% python3 -q
>>> import numpy as np
>>> np.set_printoptions(precision=2, suppress=True, linewidth=140)
>>> def rnd(a):
...     return np.round(a, 2) + 0
... 
>>> F = np.loadtxt("sample10.csv", delimiter=",")
>>> F
array([[-3.,  1.,  0.,  0.,  0.,  0.,  0.],
       [ 0., -3.,  1.,  0.,  0.,  0.,  0.],
       [ 0.,  0., -3.,  1.,  0.,  0.,  0.],
       [ 0.,  0.,  0., -3.,  1.,  0.,  0.],
       [ 0.,  0.,  0.,  0., -3.,  1.,  0.],
       [ 0.,  0.,  0.,  0.,  0., -3.,  1.],
       [ 0.,  0.,  0.,  0.,  0.,  0., -3.]])
>>> # triangular
>>> A2 = F[0, 0] * F[1:] - np.outer(F[1:, 0], F[0])
>>> A2
array([[ 0.,  9., -3., -0., -0., -0., -0.],
       [ 0., -0.,  9., -3., -0., -0., -0.],
       [ 0., -0., -0.,  9., -3., -0., -0.],
       [ 0., -0., -0., -0.,  9., -3., -0.],
       [ 0., -0., -0., -0., -0.,  9., -3.],
       [ 0., -0., -0., -0., -0., -0.,  9.]])
>>> np.flatnonzero(~A2.round(6).any(axis=1))
array([], dtype=int64)
>>> F @ F
array([[ 9., -6.,  1.,  0.,  0.,  0.,  0.],
       [ 0.,  9., -6.,  1.,  0.,  0.,  0.],
       [ 0.,  0.,  9., -6.,  1.,  0.,  0.],
       [ 0.,  0.,  0.,  9., -6.,  1.,  0.],
       [ 0.,  0.,  0.,  0.,  9., -6.,  1.],
       [ 0.,  0.,  0.,  0.,  0.,  9., -6.],
       [ 0.,  0.,  0.,  0.,  0.,  0.,  9.]])
>>> rnd(np.sort(np.linalg.eigvals(F)))
array([-3., -3., -3., -3., -3., -3., -3.])
>>> np.prod(np.diag(F)), rnd(np.linalg.det(F))
(np.float64(-2187.0), np.float64(-2187.0))
>>> feats = np.load("arr.npy")
>>> feats
array([[ -2.63,  -8.57,   4.29,  -3.46,   3.19,  -9.7 ],
       [  0.23,  -7.33,   3.8 ,  -2.93,   3.79,  -8.4 ],
       [ -0.25, -10.  ,   3.92,  -2.87,   1.26,  -9.85],
       [ -1.06,  -9.53,   2.18,  -2.96,   2.55,  -8.95],
       [ -2.6 ,  -8.12,   3.07,  -2.13,   4.87, -11.87],
       [ -0.35,  -7.94,   4.5 ,  -2.94,   2.44, -11.11],
       [  0.51,  -9.14,   3.43,  -4.4 ,   2.67,  -8.92],
       [ -0.58,  -8.53,   1.47,  -2.45,   4.83,  -9.69],
       [  0.03,  -8.14,   4.  ,  -2.51,   2.63,  -9.33],
       [ -0.79, -10.17,   3.48,  -2.27,   2.84, -10.71],
       [  0.93,  -8.26,   2.5 ,  -3.88,   3.43,  -9.05],
       [  1.33,  -7.9 ,   2.18,  -2.71,   3.36,  -8.1 ],
       [ -0.3 ,  -7.65,   3.42,  -3.91,   1.91,  -8.15],
       [  0.1 ,  -8.99,   2.75,  -2.54,   3.44,  -9.92]])
>>> Ac = feats - feats.mean(axis=0)
>>> left, sv, VT = np.linalg.svd(Ac, full_matrices=False)
>>> rnd(sv)
array([5.5 , 4.35, 3.31, 2.65, 1.75, 1.22])
>>> rnd(Ac.mean(axis=0))
array([0., 0., 0., 0., 0., 0.])
>>> rnd((sv ** 2).sum() ** 2 / (sv ** 4).sum())
np.float64(3.54)
>>> np.abs(left[:, 0]).argmax()
np.int64(4)
>>> np.abs(VT[0]).argmax()
np.int64(5)
